In [1]: import numpy as np

In [2]: np.set_printoptions(suppress=True, linewidth=200)

In [3]: J = np.loadtxt("mat.csv", delimiter=",")

In [4]: print(J.round(3))
[[-0.32  -0.046 -0.248 -0.889 -0.208]
 [ 0.818 -0.092  0.276 -0.426  0.254]
 [ 0.142  0.327 -0.768  0.022  0.532]
 [ 0.285  0.752 -0.037  0.008 -0.593]
 [-0.356  0.563  0.521 -0.165  0.508]]

In [5]: cov = J.T @ J

In [6]: print(cov.round(3) + 0)
[[1. 0. 0. 0. 0.]
 [0. 1. 0. 0. 0.]
 [0. 0. 1. 0. 0.]
 [0. 0. 0. 1. 0.]
 [0. 0. 0. 0. 1.]]

In [7]: print(np.allclose(cov, cov.T))
True

In [8]: theta = np.radians(15)

In [9]: r_ = np.eye(5)

In [10]: r_[2, 2] = r_[4, 4] = np.cos(theta)

In [11]: r_[2, 4], r_[4, 2] = -np.sin(theta), np.sin(theta)

In [12]: print(r_.round(3))
[[ 1.     0.     0.     0.     0.   ]
 [ 0.     1.     0.     0.     0.   ]
 [ 0.     0.     0.966  0.    -0.259]
 [ 0.     0.     0.     1.     0.   ]
 [ 0.     0.     0.259  0.     0.966]]

In [13]: Y = J @ r_.T

In [14]: print(np.round(np.abs(Y - J).max(axis=0), 3))
[0.    0.    0.155 0.    0.217]

In [15]: print(np.allclose(np.linalg.norm(J, axis=1), np.linalg.norm(Y, axis=1)))
True

In [16]: x = np.array([0, 3, 1, 0, 3])

In [17]: print(np.round(np.abs(np.linalg.eigvals(J)), 3))
[1. 1. 1. 1. 1.]

In [18]: print(np.round(np.sort(np.abs(np.degrees(np.angle(np.linalg.eigvals(J))))), 3))
[  0.     80.856  80.856 172.209 172.209]

In [19]: print(np.round(J.T @ (J @ x), 3) + 0)
[0. 3. 1. 0. 3.]

In [20]: print([p for p in range(1, 25) if np.allclose(np.linalg.matrix_power(J, p), np.eye(5))])
[]

In [21]: print(5 - np.linalg.matrix_rank(J - np.eye(5), tol=1e-8))
1

In [22]: print(round(np.linalg.norm(J, 1), 3), np.round(np.linalg.norm(J, np.inf), 3))
2.094 2.112

In [23]: print(np.round(np.linalg.norm(J) ** 2 / np.linalg.norm(J, 2) ** 2, 3))
5.0

In [24]: print(round(np.linalg.det(2 * J), 3), round(float(np.linalg.det(J)), 3))
32.0 1.0

In [25]: print(np.round(np.linalg.eigvals(J), 3))
[ 0.159+0.987j  0.159-0.987j -0.991+0.136j -0.991-0.136j  1.   +0.j   ]

In [26]: print(round(float(np.einsum("ij,ji->", J, J)), 3))
1.028

In [27]: print(round(float(np.linalg.eigvals(J).sum().real), 3))
-0.664

In [28]: arr = np.load("block14.npy")

In [29]: print(arr)
[[  1.903   1.903   2.981]
 [ -2.194  -2.194   2.161]
 [  0.211   0.211   2.642]
 [  2.829   2.829   3.166]
 [-10.405 -10.405   0.519]
 [ -0.092  -0.092   2.582]
 [  4.814   4.814   3.563]
 [  8.003   8.003   4.201]
 [  7.418   7.418   4.084]
 [ -7.131  -7.131   1.174]
 [ -0.208  -0.208   2.558]
 [  0.864   0.864   2.773]
 [  0.353   0.353   2.671]
 [ -8.468  -8.468   0.906]
 [ -2.691  -2.691   2.062]
 [ 10.227  10.227   4.645]]

In [30]: Ac = arr - arr.mean(axis=0)

In [31]: Uu, sigma, VT = np.linalg.svd(Ac, full_matrices=False)

In [32]: print((np.sign(Uu[:, 0]) == np.sign(Uu[0, 0])).astype(int))
[1 0 0 1 0 0 1 1 1 0 0 1 1 0 0 1]

In [33]: print(np.round(VT[0] * np.sign(VT[0, np.abs(VT[0]).argmax()]), 3))
[0.7  0.7  0.14]

In [34]: print(np.abs(Uu[:, 0]).argmax())
4

In [35]: K = np.load("test4.npy")

In [36]: print(K)
[[-0.003  3.088  0.133 -3.93 ]
 [-1.348  0.055  0.394  4.798]
 [ 3.626 -0.742  0.536 -3.319]
 [ 2.759 -1.302 -2.867 -2.734]
 [ 2.264 -3.687 -0.075 -2.504]
 [ 3.254  2.742 -1.853 -1.859]
 [-1.777 -4.34  -0.795  1.542]
 [-2.853 -2.481  0.658 -3.205]
 [-0.939 -1.173 -2.124 -4.27 ]
 [-2.206 -0.288 -3.845  2.295]
 [ 2.834  3.822 -1.385  0.668]
 [-1.837 -2.163 -1.014 -3.99 ]
 [ 0.376 -3.566 -2.982 -1.803]]

In [37]: x = np.array([0, 2, -2, 2])

In [38]: y = K @ x

In [39]: print(np.round(np.linalg.lstsq(K, y)[0], 3) + 0)
[ 0.  2. -2.  2.]

In [40]: print(np.round(np.linalg.solve(K.T @ K, K.T @ y), 3) + 0)
[ 0.  2. -2.  2.]

In [41]: rng = np.random.default_rng(88762)

In [42]: y = y + 0.1 * rng.normal(size=13)

In [43]: print(y.round(3))
[ -1.952   8.973  -9.173  -2.461 -12.053   5.543  -3.961 -12.699  -6.543  11.666  11.773 -10.281  -4.642]

In [44]: beta, *_ = np.linalg.lstsq(K, y)

In [45]: print(beta.round())
[ 0.  2. -2.  2.]

In [46]: print([round(float(np.linalg.norm(np.linalg.solve(K.T @ K + lam * np.eye(4), K.T @ y))), 2) for lam in (0, 1, 10, 100)])
[3.46, 3.4, 2.97, 1.51]

In [47]: P = K @ np.linalg.solve(K.T @ K, K.T)

In [48]: print(np.round(np.diag(P), 3))
[0.364 0.196 0.306 0.3   0.342 0.276 0.269 0.304 0.271 0.537 0.288 0.248 0.298]

In [49]: print(np.linalg.matrix_rank(np.eye(13) - P))
9

In [50]: print(np.trace(P))
4.0

In [51]: def softmax(z):
    ...:     e = np.exp(z - z.max(axis=-1, keepdims=True))
    ...:     return e / e.sum(axis=-1, keepdims=True)
    ...: 

In [52]: print(np.round(softmax(K[4] + -3), 3))
[0.903 0.002 0.087 0.008]

In [53]: S = K @ K.T / np.sqrt(4)

In [54]: print(np.round(softmax(S)[4] @ K, 3))
[ 2.246 -3.46  -0.243 -2.532]

In [55]: print(softmax(S).round(6).argmax(axis=1))
[ 0  1  2  3  4  5  6  7  8  9 10 11 12]

In [56]: Ac = K - K.mean(axis=0)

In [57]: evecs = np.linalg.svd(Ac)[2][:2]

In [58]: Y = Ac - Ac @ evecs.T @ evecs

In [59]: print(np.round(Y.std(axis=0), 3))
[1.364 0.94  1.418 0.545]
